% python3 -q
>>> import numpy as np
>>> np.set_printoptions(precision=2, suppress=True, linewidth=160, floatmode="fixed")
>>> other = np.array([[0, -2], [2, -1], [2, -2]])
>>> C = np.array([[5, 5, 0, 2, 4], [1, 2, 3, 1, 5]])
>>> J = other @ C
>>> print(J)
[[ -2  -4  -6  -2 -10]
 [  9   8  -3   3   3]
 [  8   6  -6   2  -2]]
>>> print(J @ np.linalg.pinv(J) @ J)
[[ -2.00  -4.00  -6.00  -2.00 -10.00]
 [  9.00   8.00  -3.00   3.00   3.00]
 [  8.00   6.00  -6.00   2.00  -2.00]]
>>> print(np.abs(np.diag(np.linalg.qr(J)[1])) > 1e-9)
[ True  True False]
>>> try:
...     np.linalg.inv(J)
... except np.linalg.LinAlgError as e:
...     print(e)
... 
Last 2 dimensions of the array must be square
>>> print(np.linalg.lstsq(J[:-1].T, J[-1])[2])
2
>>> M = np.loadtxt("data.csv", delimiter=",")
>>> print(M)
[[-1.42  0.17 -0.99  1.12  0.47]
 [ 0.17 -1.69 -0.91 -0.23  0.59]
 [-0.99 -0.91  0.10  0.94 -1.32]
 [ 1.12 -0.23  0.94 -0.86 -0.84]
 [ 0.47  0.59 -1.32 -0.84 -1.13]]
>>> vals, V = np.linalg.eigh(M)
>>> x = np.array([4, 2, 0, 6, 0])
>>> print(round(np.abs(M).sum(axis=1).max(), 2), round(float(np.abs(vals).max()), 2))
4.35 3.0
>>> print((np.sign(V[:, -1].round(6)) == np.sign(V[0, -1].round(6))).astype(int))
[1 1 0 0 1]
>>> vals, V = np.linalg.eigh(M)
>>> print(np.round(np.linalg.eigvalsh(M + 2 * np.eye(5)), 2) + 0)
[-1.00  0.00  0.00  2.00  4.00]
>>> print(np.round(V.T @ V, 2) + 0)
[[1.00 0.00 0.00 0.00 0.00]
 [0.00 1.00 0.00 0.00 0.00]
 [0.00 0.00 1.00 0.00 0.00]
 [0.00 0.00 0.00 1.00 0.00]
 [0.00 0.00 0.00 0.00 1.00]]
>>> F = np.array([[1.2, 0.0, 0.1, -2.4, -0.7, -0.4],
...     [0.4, 0.7, 0.9, -0.7, -0.6, -0.9],
...     [0.1, -1.5, -0.4, 0.7, 0.9, 0.8]])
>>> print(F)
[[ 1.20  0.00  0.10 -2.40 -0.70 -0.40]
 [ 0.40  0.70  0.90 -0.70 -0.60 -0.90]
 [ 0.10 -1.50 -0.40  0.70  0.90  0.80]]
>>> print(np.linalg.norm(F, axis=1))
[2.80 1.77 2.09]
>>> print(round(np.linalg.norm(F) ** 2 / np.linalg.norm(F, 2) ** 2, 2))
1.35
>>> print(round(np.linalg.norm(F, 2), 2))
3.37
>>> print(F[0] @ F[1])
3.03
>>> print(round(float(np.linalg.norm(F, 1)), 2), round(float(np.linalg.norm(F, np.inf)), 2))
3.8 4.8
>>> print(np.linalg.norm(F, axis=0))
[1.27 1.66 0.99 2.60 1.29 1.27]
>>> other = np.array([[-3, 0], [3, -9], [8, 1], [4, 7], [0, -4], [-5, -8]])
>>> print(other.T @ F.T)
[[-10.40   9.80  -9.20]
 [-10.70  -0.70   8.00]]
>>> U, s, VT = np.linalg.svd(F, full_matrices=False)
>>> print(np.abs(U[:, 0]).round(6).argmax())
0
>>> print(s / s[0])
[1.00 0.56 0.20]
>>> print((s > 1e-8).sum())
3
>>> print(np.cumsum(s ** 2) / np.sum(s ** 2))
[0.74 0.97 1.00]
>>> print(np.abs(VT[0]))
[0.31 0.31 0.20 0.73 0.37 0.33]
>>> u, g = F[1], F[0]
>>> print(u @ g)
3.03
>>> p = (u @ g) / (u @ u) * u
>>> print(np.linalg.matrix_rank(np.outer(u, g)))
1
>>> print(p)
[ 0.39  0.68  0.87 -0.68 -0.58 -0.87]
>>> u = np.array([-3, 0, -3])
>>> print(np.array([np.convolve(row, u, "same") for row in F]))
[[ 0.00 -3.90  7.20  1.80  8.40  2.10]
 [-2.10 -3.90  0.00 -0.90  4.80  1.80]
 [ 4.50  0.90  2.40 -1.50 -4.50 -2.70]]
>>> other = np.array([[-0.4], [0.2], [2.1], [0.7], [-1.4], [-0.1]])
>>> C = np.array([[-0.6, 0.3, 0.8, 0.5, -1.2, 0.3, 0.4]])
>>> K = other @ C
>>> print(K)
[[ 0.24 -0.12 -0.32 -0.20  0.48 -0.12 -0.16]
 [-0.12  0.06  0.16  0.10 -0.24  0.06  0.08]
 [-1.26  0.63  1.68  1.05 -2.52  0.63  0.84]
 [-0.42  0.21  0.56  0.35 -0.84  0.21  0.28]
 [ 0.84 -0.42 -1.12 -0.70  1.68 -0.42 -0.56]
 [ 0.06 -0.03 -0.08 -0.05  0.12 -0.03 -0.04]]
>>> print(np.linalg.matrix_rank(K, rtol=0.1))
1
>>> print([round(float(x), 2) for x in np.linalg.svd(K, compute_uv=False)[:3]])
[4.63, 0.0, 0.0]
>>> print(np.argsort(-np.linalg.norm(K, axis=0).round(6), kind="stable")[:3])
[4 2 0]
>>> x = np.array([4, 5, 2, 4, 0, 3, 4])
>>> h = np.maximum(K @ x, 0)
>>> print(K * (h > 1e-9)[:, None])
[[ 0.00 -0.00 -0.00 -0.00  0.00 -0.00 -0.00]
 [-0.12  0.06  0.16  0.10 -0.24  0.06  0.08]
 [-1.26  0.63  1.68  1.05 -2.52  0.63  0.84]
 [-0.42  0.21  0.56  0.35 -0.84  0.21  0.28]
 [ 0.00 -0.00 -0.00 -0.00  0.00 -0.00 -0.00]
 [ 0.00 -0.00 -0.00 -0.00  0.00 -0.00 -0.00]]
>>> print(np.maximum(K @ x, 0) - np.maximum(-K @ x, 0))
[-2.08  1.04 10.92  3.64 -7.28 -0.52]
>>> print(h)
[ 0.00  1.04 10.92  3.64  0.00  0.00]
>>> print(K.T @ h)
[-15.41   7.71  20.55  12.84 -30.83   7.71  10.28]
>>> rank = np.linalg.matrix_rank(K)
>>> print(rank)
1
>>> null = np.linalg.svd(K)[2][rank:].T
>>> print(null @ null.T)
[[ 0.88  0.06  0.16  0.10 -0.24  0.06  0.08]
 [ 0.06  0.97 -0.08 -0.05  0.12 -0.03 -0.04]
 [ 0.16 -0.08  0.79 -0.13  0.32 -0.08 -0.11]
 [ 0.10 -0.05 -0.13  0.92  0.20 -0.05 -0.07]
 [-0.24  0.12  0.32  0.20  0.52  0.12  0.16]
 [ 0.06 -0.03 -0.08 -0.05  0.12  0.97 -0.04]
 [ 0.08 -0.04 -0.11 -0.07  0.16 -0.04  0.95]]
>>> print([int(np.linalg.matrix_rank(K[:, :j + 1])) for j in range(7)])
[1, 1, 1, 1, 1, 1, 1]
>>> m1 = np.loadtxt("block15.csv", delimiter=",")
>>> print(m1)
[[-1.00  7.00 -1.00  7.00]
 [-2.00 -8.00 -2.00 -8.00]
 [-1.00  7.00 -1.00  7.00]
 [-2.00 -8.00 -2.00 -8.00]]
>>> U, s, VT = np.linalg.svd(m1)
>>> V = VT[:(s > 1e-8).sum()]
>>> rng = np.random.default_rng(23)
>>> x = m1[3] + -2 * m1[0] + rng.integers(2) * np.eye(4)[0]
>>> print(x)
[  0.00 -22.00   0.00 -22.00]
>>> print(np.round(np.linalg.norm(x - V.T @ V @ x), 2))
0.0
>>> print(np.diag(V.T @ V))
[0.50 0.50 0.50 0.50]
